$ python -q
>>> import numpy as np
>>> from numpy import linalg as LA
>>> np.set_printoptions(precision=2, suppress=True, linewidth=140, legacy="1.25")
>>> rnd = lambda a: np.round(a, 2) + 0
>>> E = np.loadtxt("a.csv", delimiter=",")
>>> E
array([[-1.,  1.,  2., -5., -4., -3., -3., -3., -3.,  0.,  0.],
       [-1., -2.,  1., -5.,  0.,  2., -5., -4.,  4.,  3.,  0.],
       [ 0.,  1.,  5., -1., -4.,  2., -3.,  3.,  0., -3.,  0.],
       [ 2., -3.,  2., -2., -5., -1., -2.,  3.,  1.,  2.,  0.],
       [-1.,  1., -1.,  2., -4., -3., -3.,  0., -3.,  0.,  0.],
       [-3., -1., -2.,  2.,  4.,  4.,  4., -2.,  3., -3.,  0.],
       [-5.,  5.,  2.,  2., -4.,  5.,  5., -5.,  4.,  4.,  0.],
       [ 2.,  5., -1., -5., -5., -3., -2.,  0.,  4., -3.,  0.],
       [-3., -4., -4., -1., -4.,  5.,  3., -5., -1.,  1.,  0.],
       [-2., -2.,  5., -3.,  1., -2., -1., -2., -1., -1.,  0.],
       [ 0.,  0.,  0.,  0.,  0.,  0.,  0.,  0.,  0.,  0., -1.]])
>>> # 2 blocks once reordered
>>> rnd(LA.norm(E))
30.56
>>> np.abs(E).max()
5.0
>>> np.diff(E, axis=0)
array([[ 0., -3., -1.,  0.,  4.,  5., -2., -1.,  7.,  3.,  0.],
       [ 1.,  3.,  4.,  4., -4.,  0.,  2.,  7., -4., -6.,  0.],
       [ 2., -4., -3., -1., -1., -3.,  1.,  0.,  1.,  5.,  0.],
       [-3.,  4., -3.,  4.,  1., -2., -1., -3., -4., -2.,  0.],
       [-2., -2., -1.,  0.,  8.,  7.,  7., -2.,  6., -3.,  0.],
       [-2.,  6.,  4.,  0., -8.,  1.,  1., -3.,  1.,  7.,  0.],
       [ 7.,  0., -3., -7., -1., -8., -7.,  5.,  0., -7.,  0.],
       [-5., -9., -3.,  4.,  1.,  8.,  5., -5., -5.,  4.,  0.],
       [ 1.,  2.,  9., -2.,  5., -7., -4.,  3.,  0., -2.,  0.],
       [ 2.,  2., -5.,  3., -1.,  2.,  1.,  2.,  1.,  1., -1.]])
>>> E.sum(axis=0)
array([-12.,   1.,   9., -16., -25.,   6.,  -7., -15.,   8.,   0.,  -1.])
>>> rnd(LA.svd(E, compute_uv=False))
array([17.37, 14.71, 10.75,  9.49,  8.49,  7.89,  6.79,  4.52,  2.89,  1.  ,  0.32])
>>> np.count_nonzero(E)
94
>>> E.sum(axis=1)
array([-19.,  -7.,   0.,  -3., -12.,   6.,  13.,  -8., -13.,  -8.,  -1.])
>>> rnd(E.mean(axis=0))
array([-1.09,  0.09,  0.82, -1.45, -2.27,  0.55, -0.64, -1.36,  0.73,  0.  , -0.09])
>>> np.allclose(E, E.T)
False
>>> rnd(np.abs(LA.eigvals(E)).max())
13.0
>>> rng = np.random.default_rng(331161)
>>> idx = rng.permutation(11)
>>> idx
array([ 7,  2,  0,  3,  9,  5,  6,  4, 10,  1,  8])
>>> out = E[idx][:, idx]
>>> np.allclose(out, E)
False
